% python3 -q
>>> import numpy as np
>>> import numpy.linalg as la
>>> np.set_printoptions(precision=4, suppress=True, linewidth=140, sign=" ")
>>> def rd(a):
...     return np.round(a, 4) + 0
... 
>>> E = np.diag(np.array([3, 0, 1, -2])) + 5 * np.eye(4, k=1) + 5 * np.eye(4, k=-1)
>>> E
array([[ 3.,  5.,  0.,  0.],
       [ 5.,  0.,  5.,  0.],
       [ 0.,  5.,  1.,  5.],
       [ 0.,  0.,  5., -2.]])
>>> x0 = np.array([1, -2, 3, -1])
>>> E @ np.eye(4)[3]
array([ 0.,  0.,  5., -2.])
>>> np.einsum("ij,j->i", E, x0)
array([ -7.,  20., -12.,  17.])
>>> (E @ x0).argmax()
np.int64(1)
>>> E @ (2 * x0)
array([-14.,  40., -24.,  34.])
>>> E @ x0
array([ -7.,  20., -12.,  17.])
>>> E @ np.ones(4)
array([  8.,  10.,  11.,   3.])
>>> ev, vecs = la.eigh(E)
>>> rd(ev)
array([-7.8248, -2.9925,  3.9925,  8.8248])
>>> q, _ = la.qr(np.array([[-1.1, -0.3, -1.7, 1.9, -1.5, -0.5],
...     [0.2, -0.2, -0.5, 0.9, -1.4, 1.7],
...     [1.6, -0.5, -0.6, -1.2, -0.5, 0.8],
...     [1.5, 0.7, -1.2, 0.7, -0.6, -1.2],
...     [-0.1, 0.8, 0.0, 0.1, 0.2, -0.7],
...     [0.8, -0.9, -1.1, -0.6, -0.6, 0.7]]))
>>> ev = np.array([-2, 2, 0, 0, 0, -1])
>>> W0 = q @ np.diag(ev) @ q.T
>>> rd(W0)
array([[-0.3541,  0.2149,  0.4843,  0.2685, -0.1686,  0.7163],
       [ 0.2149, -0.0695,  0.1427, -0.2171, -0.224 , -0.0934],
       [ 0.4843,  0.1427, -0.9015, -1.0001, -0.0746,  0.2992],
       [ 0.2685, -0.2171, -1.0001, -0.173 ,  0.5656, -0.9313],
       [-0.1686, -0.224 , -0.0746,  0.5656,  0.4398, -0.7822],
       [ 0.7163, -0.0934,  0.2992, -0.9313, -0.7822,  0.0584]])
>>> rng = np.random.default_rng(6930)
>>> A2 = W0 + rng.integers(-2, 3, (6, 3)) @ rng.integers(-2, 3, (3, 6))
>>> rd(A2)
array([[ -0.3541,   4.2149,  -5.5157,  -7.7315,  -2.1686,   4.7163],
       [  2.2149,   3.9305,  -5.8573,  -6.2171,  -5.224 ,  -4.0934],
       [ -3.5157,   4.1427,  -0.9015,  -1.0001,  -2.0746,  -3.7008],
       [ -1.7315,   7.7829,  -9.0001, -10.173 ,  -4.4344,  -0.9313],
       [ -2.1686,   3.776 ,  -4.0746,  -5.4344,  -0.5602,   3.2178],
       [ -1.2837,  -6.0934,   9.2992,   9.0687,   5.2178,   2.0584]])
>>> rd(A2 - W0)
array([[  0.,   4.,  -6.,  -8.,  -2.,   4.],
       [  2.,   4.,  -6.,  -6.,  -5.,  -4.],
       [ -4.,   4.,   0.,   0.,  -2.,  -4.],
       [ -2.,   8.,  -8., -10.,  -5.,   0.],
       [ -2.,   4.,  -4.,  -6.,  -1.,   4.],
       [ -2.,  -6.,   9.,  10.,   6.,   2.]])
>>> rd(la.svd(A2 - W0, compute_uv=False))
array([ 28.2738,   9.12  ,   6.7393,   0.    ,   0.    ,   0.    ])
